% python3 -q
>>> import numpy as np
>>> from numpy import linalg as LA
>>> np.set_printoptions(precision=1, suppress=True, linewidth=140, floatmode="fixed")
>>> tidy = lambda a: np.round(a, 1) + 0
>>> feats = np.loadtxt("w.csv", delimiter=",")
>>> tidy(feats)
array([[-59.2,  11.7, -67.9, -13.6,  -3.4],
       [-22.2,  -0.8, -37.3,  -5.1,  -0.6],
       [-20.9,  -1.2, -36.1,  -4.7,  -0.5],
       [  0.1,  -3.6, -10.2,   0.6,   1.6],
       [  0.3,  -3.5,  -9.7,   0.7,   1.6],
       [  0.6,  -3.3,  -8.9,   0.7,   1.7],
       [  0.6,  -3.3,  -8.8,   0.7,   1.7],
       [  0.8,  -3.2,  -8.4,   0.8,   1.7],
       [  1.3,  -2.6,  -6.3,   0.9,   1.6],
       [  1.3,  -1.2,  -2.5,   0.7,   1.1],
       [  0.8,  -0.6,  -1.1,   0.4,   0.7],
       [  0.4,  -0.3,  -0.5,   0.2,   0.3],
       [ -0.4,   0.2,   0.4,  -0.2,  -0.3],
       [ -0.4,   0.2,   0.4,  -0.2,  -0.4],
       [ -0.4,   0.2,   0.4,  -0.2,  -0.4],
       [ -1.1,   0.4,   1.0,  -0.7,  -1.0],
       [ -2.3,   0.5,   1.7,  -1.5,  -2.4],
       [ -3.4,   0.1,   2.0,  -2.5,  -4.0],
       [ -4.1,  -0.8,   2.2,  -3.4,  -5.6],
       [ -4.6,  -2.4,   2.2,  -4.5,  -7.7],
       [ -4.6,  -5.2,   2.1,  -5.9, -10.6],
       [ -4.0,  -7.9,   2.0,  -7.0, -12.9],
       [ -2.7, -11.8,   1.9,  -8.2, -15.9],
       [  0.2, -18.4,   1.8,  -9.8, -20.3],
       [  1.8, -21.7,   1.8, -10.5, -22.3],
       [  7.1, -30.9,   2.0, -12.1, -27.6],
       [  8.0, -32.3,   2.0, -12.4, -28.4],
       [ 11.6, -37.9,   2.2, -13.2, -31.4],
       [ 12.8, -39.8,   2.3, -13.4, -32.4],
       [ 23.9, -55.7,   3.3, -15.2, -40.1]])
>>> rk = LA.matrix_rank(feats)
>>> rk
np.int64(3)
>>> N = LA.svd(feats)[2][rk:].T
>>> [int(LA.matrix_rank(feats[:i])) for i in range(1, len(feats) + 1)]
[1, 2, 3, 3, 3, 3, 3, 3, 3, 3, 3, 3, 3, 3, 3, 3, 3, 3, 3, 3, 3, 3, 3, 3, 3, 3, 3, 3, 3, 3]
>>> [int(LA.matrix_rank(feats[:, :j + 1])) for j in range(5)]
[1, 2, 3, 3, 3]
>>> [int(LA.matrix_rank(np.delete(feats, i, axis=0))) for i in range(30)]
[3, 3, 3, 3, 3, 3, 3, 3, 3, 3, 3, 3, 3, 3, 3, 3, 3, 3, 3, 3, 3, 3, 3, 3, 3, 3, 3, 3, 3, 3]
>>> np.allclose(feats @ N, 0)
True
>>> left, s, vt = LA.svd(feats)
>>> np.argmax(s[:-1] / (s[1:] + 1e-6)) + 1
np.int64(3)
>>> B = left[:, :3] @ np.diag(s[:3]) @ vt[:3]
>>> tidy(B)
array([[-59.2,  11.7, -67.9, -13.6,  -3.4],
       [-22.2,  -0.8, -37.3,  -5.1,  -0.6],
       [-20.9,  -1.2, -36.1,  -4.7,  -0.5],
       [  0.1,  -3.6, -10.2,   0.6,   1.6],
       [  0.3,  -3.5,  -9.7,   0.7,   1.6],
       [  0.6,  -3.3,  -8.9,   0.7,   1.7],
       [  0.6,  -3.3,  -8.8,   0.7,   1.7],
       [  0.8,  -3.2,  -8.4,   0.8,   1.7],
       [  1.3,  -2.6,  -6.3,   0.9,   1.6],
       [  1.3,  -1.2,  -2.5,   0.7,   1.1],
       [  0.8,  -0.6,  -1.1,   0.4,   0.7],
       [  0.4,  -0.3,  -0.5,   0.2,   0.3],
       [ -0.4,   0.2,   0.4,  -0.2,  -0.3],
       [ -0.4,   0.2,   0.4,  -0.2,  -0.4],
       [ -0.4,   0.2,   0.4,  -0.2,  -0.4],
       [ -1.1,   0.4,   1.0,  -0.7,  -1.0],
       [ -2.3,   0.5,   1.7,  -1.5,  -2.4],
       [ -3.4,   0.1,   2.0,  -2.5,  -4.0],
       [ -4.1,  -0.8,   2.2,  -3.4,  -5.6],
       [ -4.6,  -2.4,   2.2,  -4.5,  -7.7],
       [ -4.6,  -5.2,   2.1,  -5.9, -10.6],
       [ -4.0,  -7.9,   2.0,  -7.0, -12.9],
       [ -2.7, -11.8,   1.9,  -8.2, -15.9],
       [  0.2, -18.4,   1.8,  -9.8, -20.3],
       [  1.8, -21.7,   1.8, -10.5, -22.3],
       [  7.1, -30.9,   2.0, -12.1, -27.6],
       [  8.0, -32.3,   2.0, -12.4, -28.4],
       [ 11.6, -37.9,   2.2, -13.2, -31.4],
       [ 12.8, -39.8,   2.3, -13.4, -32.4],
       [ 23.9, -55.7,   3.3, -15.2, -40.1]])
>>> tidy(LA.norm(feats - B) / LA.norm(feats))
np.float64(0.0)
>>> LA.matrix_rank(B)
np.int64(3)
>>> tidy(np.abs(feats - B).max())
np.float64(0.0)
>>> LA.matrix_rank(feats, rtol=0.05)
np.int64(3)
>>> lab = B[:, 2] > np.median(B[:, 2])
>>> f = B[lab].mean(axis=0) - B[~lab].mean(axis=0)
>>> np.argsort(-np.abs(f).round(6), kind="stable")
array([4, 1, 2, 0, 3])
>>> left, s, vt = LA.svd(feats)
>>> evecs = vt[:(s > 1e-8).sum()]
>>> rng = np.random.default_rng(644)
>>> x = feats[29] + 4 * feats[24] + rng.integers(2) * np.eye(5)[1]
>>> tidy(x)
array([  31.2, -141.3,   10.5,  -57.2, -129.4])
>>> LA.matrix_rank(np.vstack([feats, x]))
np.int64(4)
>>> tidy(evecs.T @ evecs)
array([[ 0.7, -0.3,  0.2,  0.2,  0.2],
       [-0.3,  0.6,  0.2,  0.1,  0.3],
       [ 0.2,  0.2,  0.9,  0.0, -0.2],
       [ 0.2,  0.1,  0.0,  0.2,  0.3],
       [ 0.2,  0.3, -0.2,  0.3,  0.6]])
>>> F = np.load("block13.npy")
>>> tidy(F)
array([[-0.1,  2.1,  1.7],
       [ 0.0,  0.5,  0.4],
       [ 0.2, -3.0, -2.5]])
>>> np.unique(F.round(6), axis=0).shape
(3, 3)
>>> np.allclose(F[:-1].T @ LA.lstsq(F[:-1].T, F[-1])[0], F[-1])
True
>>> np.abs(np.diag(LA.qr(F)[1])) > 1e-9
array([ True, False, False])
>>> tidy(np.trace(LA.pinv(F) @ F))
np.float64(1.0)
>>> rk = LA.matrix_rank(F)
>>> rk
np.int64(1)
>>> N = LA.svd(F)[2][rk:].T
>>> [int(LA.matrix_rank(F[:i])) for i in range(1, len(F) + 1)]
[1, 1, 1]
>>> [int(LA.matrix_rank(F[:, :j + 1])) for j in range(3)]
[1, 1, 1]
>>> tidy(F @ N)
array([[0.0, 0.0],
       [0.0, 0.0],
       [0.0, 0.0]])
>>> tidy(N @ N.T)
array([[ 1.0,  0.0,  0.0],
       [ 0.0,  0.4, -0.5],
       [ 0.0, -0.5,  0.6]])
>>> th = np.radians(120)
>>> r_ = np.eye(3)
>>> r_[0, 0] = r_[1, 1] = np.cos(th)
>>> r_[0, 1], r_[1, 0] = -np.sin(th), np.sin(th)
>>> tidy(r_)
array([[-0.5, -0.9,  0.0],
       [ 0.9, -0.5,  0.0],
       [ 0.0,  0.0,  1.0]])
>>> B = F @ r_.T
>>> tidy(np.abs(B - F).max(axis=0))
array([2.3, 4.7, 0.0])
>>> np.allclose(LA.norm(F, axis=1), LA.norm(B, axis=1))
True
>>> np.allclose(F @ F.T, B @ B.T)
True
>>> left, s, vt = LA.svd(F)
>>> np.argmax(s[:-1] / (s[1:] + 1e-6)) + 1
np.int64(1)
>>> tidy(s)
array([4.8, 0.0, 0.0])
>>> B = left[:, :1] @ np.diag(s[:1]) @ vt[:1]
>>> tidy(LA.norm(F - B) / LA.norm(F))
np.float64(0.0)
>>> LA.matrix_rank(F, rtol=0.05)
np.int64(1)
>>> tidy(LA.norm(F - B, 2)), tidy(s[1])
(np.float64(0.0), np.float64(0.0))
>>> B = F + rng.integers(-2, 3, (3, 1)) @ rng.integers(-2, 3, (1, 3))
>>> tidy(B)
array([[ 0.9,  3.1,  0.7],
       [ 1.0,  1.5, -0.6],
       [-0.8, -4.0, -1.5]])
>>> B - F
array([[ 1.0,  1.0, -1.0],
       [ 1.0,  1.0, -1.0],
       [-1.0, -1.0,  1.0]])
>>> np.abs(B - F).sum(axis=1)
array([3.0, 3.0, 3.0])
>>> X = np.loadtxt("dump.csv", delimiter=",")
>>> tidy(X)
array([[ 1.6, -0.3,  1.2],
       [-1.1,  0.4,  1.6],
       [ 0.5,  1.9, -0.2]])
>>> B = X / LA.norm(X, axis=1, keepdims=True)
>>> G = B @ B.T
>>> tidy(G)
array([[1.0, 0.0, 0.0],
       [0.0, 1.0, 0.0],
       [0.0, 0.0, 1.0]])
>>> np.argwhere(np.triu(np.abs(G) > 0.95, 1))
array([], shape=(0, 2), dtype=int64)
>>> tidy(np.degrees(np.arccos(np.clip(G[1, 0], -1, 1))))
np.float64(90.0)
>>> tidy(G[1])
array([0.0, 1.0, 0.0])
>>> arr = np.loadtxt("m.csv", delimiter=",")
>>> arr
array([[ 0.0,  0.0,  0.0,  0.0, -5.0],
       [ 0.0,  0.0,  0.0,  0.0,  7.0],
       [ 0.0,  0.0,  0.0,  0.0,  4.0],
       [ 0.0,  0.0,  0.0,  0.0,  8.0],
       [-5.0,  7.0,  4.0,  8.0,  0.0]])
>>> blk = np.stack([arr, 5 * arr, arr[::-1]])
>>> (blk @ arr.T).shape
(3, 5, 5)
>>> np.einsum("bij,cij->bc", blk, blk)
array([[ 308.0, 1540.0,  128.0],
       [1540.0, 7700.0,  640.0],
       [ 128.0,  640.0,  308.0]])
>>> LA.matrix_rank(blk)
array([2, 2, 2])
>>> B = arr + rng.integers(-2, 3, (5, 2)) @ rng.integers(-2, 3, (2, 5))
>>> B
array([[ 1.0, -3.0,  3.0, -2.0, -6.0],
       [ 1.0, -4.0,  5.0, -2.0,  4.0],
       [ 2.0, -6.0,  6.0, -4.0,  2.0],
       [ 0.0, -2.0,  4.0,  0.0,  4.0],
       [-4.0,  3.0,  9.0,  6.0, -3.0]])
>>> np.abs(B - arr).sum(axis=1)
array([10.0, 15.0, 20.0, 10.0, 15.0])
>>> LA.matrix_rank(B - arr, tol=1e-8)
np.int64(2)
>>> tidy(LA.svd(B - arr, compute_uv=False))
array([15.9,  3.8,  0.0,  0.0,  0.0])
>>> left, s, vt = LA.svd(arr, full_matrices=False)
>>> tidy(s / s[0])
array([1.0, 1.0, 0.0, 0.0, 0.0])
>>> left.shape, s.shape, vt.shape
((5, 5), (5,), (5, 5))
>>> tidy(vt @ vt.T)
array([[1.0, 0.0, 0.0, 0.0, 0.0],
       [0.0, 1.0, 0.0, 0.0, 0.0],
       [0.0, 0.0, 1.0, 0.0, 0.0],
       [0.0, 0.0, 0.0, 1.0, 0.0],
       [0.0, 0.0, 0.0, 0.0, 1.0]])
>>> J = np.load("out19.npy")
>>> J
array([[-1.8, -3.6, -1.2, -2.9, -5.0],
       [-2.3, -3.6, -1.0, -3.6, -5.0],
       [-1.8, -3.9, -1.2, -2.9, -5.0],
       [-2.2, -4.3, -0.8, -2.6, -5.0],
       [-1.9, -4.0, -1.3, -3.0, -4.7],
       [-1.8, -3.9, -1.4, -3.3, -5.3],
       [-1.5, -4.5, -0.9, -3.6, -4.7],
       [-2.0, -3.7, -1.3, -2.5, -5.6],
       [-2.3, -4.1, -0.5, -3.3, -5.4],
       [-1.9, -4.1, -0.6, -2.5, -4.8],
       [ 3.8, -2.2, -5.1, -2.0, -2.5],
       [ 3.8, -1.9, -5.0, -1.8, -3.2],
       [ 4.1, -1.7, -5.4, -1.8, -3.2],
       [ 4.1, -1.9, -5.5, -1.7, -3.2],
       [ 4.5, -2.1, -5.1, -2.1, -2.8],
       [ 4.1, -1.8, -5.3, -2.6, -3.1],
       [ 4.0, -2.2, -5.0, -2.4, -3.3],
       [ 4.2, -2.0, -5.1, -2.1, -2.6],
       [ 4.0, -2.0, -5.3, -2.5, -3.2],
       [ 4.1, -2.1, -4.8, -2.2, -3.4],
       [ 0.9, -4.1, -5.1, -4.4,  5.3],
       [ 0.9, -3.9, -5.1, -3.6,  5.7],
       [ 1.3, -3.7, -5.3, -4.0,  5.1],
       [ 0.7, -3.8, -5.7, -4.1,  5.1],
       [ 1.2, -4.0, -5.3, -4.0,  5.1],
       [ 1.0, -3.3, -5.1, -4.0,  4.8],
       [ 1.2, -3.5, -5.1, -4.4,  5.4],
       [ 1.1, -4.2, -5.1, -3.9,  4.8],
       [ 1.0, -3.9, -4.7, -3.7,  4.9],
       [ 0.8, -4.3, -5.0, -3.9,  5.2]])
>>> cen = (J - J.mean(axis=0)) / J.std(axis=0)
>>> tidy(cen.std(axis=0))
array([1.0, 1.0, 1.0, 1.0, 1.0])
>>> beta = LA.lstsq(np.delete(cen, 3, axis=1), cen[:, 3])[0]
>>> tidy(1 - np.var(cen[:, 3] - np.delete(cen, 3, axis=1) @ beta))
np.float64(0.8)
>>> np.abs(beta).argmax()
np.int64(3)
>>> tidy(beta)
array([ 0.5,  0.1,  0.0, -0.8])
>>> left, s, vt = LA.svd(J)
>>> np.argmax(s[:-1] / (s[1:] + 1e-6)) + 1
np.int64(3)
>>> tidy(s)
array([33.7, 25.1, 15.8,  1.6,  1.4])
>>> B = left[:, :3] @ np.diag(s[:3]) @ vt[:3]
>>> LA.matrix_rank(J, rtol=0.05)
np.int64(3)
>>> LA.matrix_rank(B)
np.int64(3)
>>> tidy(LA.norm(J - B) / LA.norm(J))
np.float64(0.0)
>>> cen = J - J.mean(axis=0)
>>> left, s, vt = LA.svd(cen, full_matrices=False)
>>> tidy(np.abs(vt[-1]))
array([0.2, 0.7, 0.7, 0.0, 0.2])
>>> tidy(vt[0] * np.sign(vt[0, np.abs(vt[0]).argmax()]))
array([ 0.2,  0.0, -0.3, -0.1,  0.9])
>>> tidy(cen.mean(axis=0))
array([0.0, 0.0, 0.0, 0.0, 0.0])
>>> np.searchsorted(np.cumsum(s ** 2) / (s ** 2).sum(), 0.9) + 1
np.int64(2)
>>> tidy(s ** 2 / (s ** 2).sum())
array([0.7, 0.3, 0.0, 0.0, 0.0])
>>> tidy(s)
array([25.8, 16.1,  1.7,  1.5,  1.0])
>>> np.abs(left[:, 0]).argmax()
np.int64(21)
>>> x = np.array([0, 1, 0, 2, 3])
>>> a = np.maximum(J @ x, 0)
>>> tidy(J.T @ a)
array([  35.7, -137.0, -182.7, -141.1,  184.4])
>>> tidy(np.tanh(J @ x))
array([-1.0, -1.0, -1.0, -1.0, -1.0, -1.0, -1.0, -1.0, -1.0, -1.0, -1.0, -1.0, -1.0, -1.0, -1.0, -1.0, -1.0, -1.0, -1.0, -1.0,  1.0,  1.0,
        1.0,  1.0,  1.0,  1.0,  1.0,  1.0,  1.0,  1.0])
>>> tidy(a)
array([0.0, 0.0, 0.0, 0.0, 0.0, 0.0, 0.0, 0.0, 0.0, 0.0, 0.0, 0.0, 0.0, 0.0, 0.0, 0.0, 0.0, 0.0, 0.0, 0.0, 3.0, 6.0, 3.6, 3.3, 3.3, 3.1,
       3.9, 2.4, 3.4, 3.5])
>>> np.flatnonzero(a > 1e-9)
array([20, 21, 22, 23, 24, 25, 26, 27, 28, 29])
>>> tidy(np.maximum(J @ (3 * x), 0))
array([ 0.0,  0.0,  0.0,  0.0,  0.0,  0.0,  0.0,  0.0,  0.0,  0.0,  0.0,  0.0,  0.0,  0.0,  0.0,  0.0,  0.0,  0.0,  0.0,  0.0,  9.0, 18.0,
       10.8,  9.9,  9.9,  9.3, 11.7,  7.2, 10.2, 10.5])
>>> lab = J[:, 4] > np.median(J[:, 4])
>>> f = J[lab].mean(axis=0) - J[~lab].mean(axis=0)
>>> tidy((((J - J.mean(axis=0)) @ f > 0) == lab).mean())
np.float64(0.9)
>>> ((J - J.mean(axis=0)) @ f > 0).astype(int)
array([0, 0, 0, 0, 0, 0, 0, 0, 0, 0, 0, 0, 0, 0, 0, 0, 0, 0, 0, 0, 1, 1, 1, 1, 1, 1, 1, 1, 1, 1])
